% ipython --no-banner

In [1]: import numpy as np

In [2]: np.set_printoptions(suppress=True, linewidth=140)

In [3]: feats = np.loadtxt("layer4.csv", delimiter=",")

In [4]: feats
Out[4]: 
array([[2., 2., 5.],
       [1., 2., 2.],
       [0., 0., 0.]])

In [5]: # rank 2

In [6]: np.unique(feats.round(6), axis=0).shape
Out[6]: (3, 3)

In [7]: try:
   ...:     np.linalg.inv(feats)
   ...: except np.linalg.LinAlgError as e:
   ...:     print("failed:", e)
   ...: 
failed: Singular matrix

In [8]: np.round(np.trace(np.linalg.pinv(feats) @ feats), 2)
Out[8]: np.float64(2.0)

In [9]: np.abs(np.diag(np.linalg.qr(feats)[1])) > 1e-9
Out[9]: array([ True,  True, False])

In [10]: np.allclose(feats[:-1].T @ np.linalg.lstsq(feats[:-1].T, feats[-1])[0], feats[-1])
Out[10]: True

In [11]: rank = np.linalg.matrix_rank(feats)

In [12]: rank
Out[12]: np.int64(2)

In [13]: null = np.linalg.svd(feats)[2][rank:].T

In [14]: np.linalg.matrix_rank(feats.T @ feats), np.linalg.matrix_rank(feats @ feats.T)
Out[14]: (np.int64(2), np.int64(2))

In [15]: [int(np.linalg.matrix_rank(feats[:, :j + 1])) for j in range(3)]
Out[15]: [1, 2, 2]

In [16]: [int(np.linalg.matrix_rank(feats[:i])) for i in range(1, len(feats) + 1)]
Out[16]: [1, 2, 2]

In [17]: np.round(np.linalg.norm(feats, axis=0), 2)
Out[17]: array([2.24, 2.83, 5.39])

In [18]: np.round(np.linalg.norm(feats, axis=1), 2)
Out[18]: array([5.74, 3.  , 0.  ])

In [19]: round(float(np.linalg.norm(feats, 2)), 2)
Out[19]: 6.4

In [20]: U, sv, Vt = np.linalg.svd(feats)

In [21]: np.argmax(sv[:-1] / (sv[1:] + 1e-6)) + 1
Out[21]: np.int64(2)

In [22]: sv.round(2)
Out[22]: array([6.4, 1. , 0. ])

In [23]: A2 = U[:, :2] @ np.diag(sv[:2]) @ Vt[:2]

In [24]: np.linalg.matrix_rank(A2)
Out[24]: np.int64(2)

In [25]: round(np.linalg.norm(feats - A2, 2), 2), sv[2]
Out[25]: (np.float64(0.0), np.float64(0.0))

In [26]: np.round(np.linalg.norm(feats - A2) / np.linalg.norm(feats), 2)
Out[26]: np.float64(0.0)

In [27]: A2.round(2)
Out[27]: 
array([[2., 2., 5.],
       [1., 2., 2.],
       [0., 0., 0.]])

In [28]: U, sv, Vt = np.linalg.svd(feats, full_matrices=False)

In [29]: np.round(np.abs(Vt[0]), 2)
Out[29]: array([0.35, 0.42, 0.84])

In [30]: np.allclose(U * sv @ Vt, feats)
Out[30]: True

In [31]: data = np.vander(np.arange(6) - 2, 4, increasing=True)

In [32]: data
Out[32]: 
array([[ 1, -2,  4, -8],
       [ 1, -1,  1, -1],
       [ 1,  0,  0,  0],
       [ 1,  1,  1,  1],
       [ 1,  2,  4,  8],
       [ 1,  3,  9, 27]])

In [33]: # row 5 dominates

In [34]: P = data @ np.linalg.solve(data.T @ data, data.T)

In [35]: P.round(2)
Out[35]: 
array([[ 0.96,  0.13, -0.11, -0.03,  0.09, -0.03],
       [ 0.13,  0.58,  0.41,  0.02, -0.22,  0.09],
       [-0.11,  0.41,  0.46,  0.25,  0.02, -0.03],
       [-0.03,  0.02,  0.25,  0.46,  0.41, -0.11],
       [ 0.09, -0.22,  0.02,  0.41,  0.58,  0.13],
       [-0.03,  0.09, -0.03, -0.11,  0.13,  0.96]])

In [36]: np.allclose(P @ P, P)
Out[36]: True

In [37]: np.linalg.matrix_rank(np.eye(6) - P)
Out[37]: np.int64(2)

In [38]: np.round(P @ data[:, 3], 2) + 0
Out[38]: array([-8., -1.,  0.,  1.,  8., 27.])
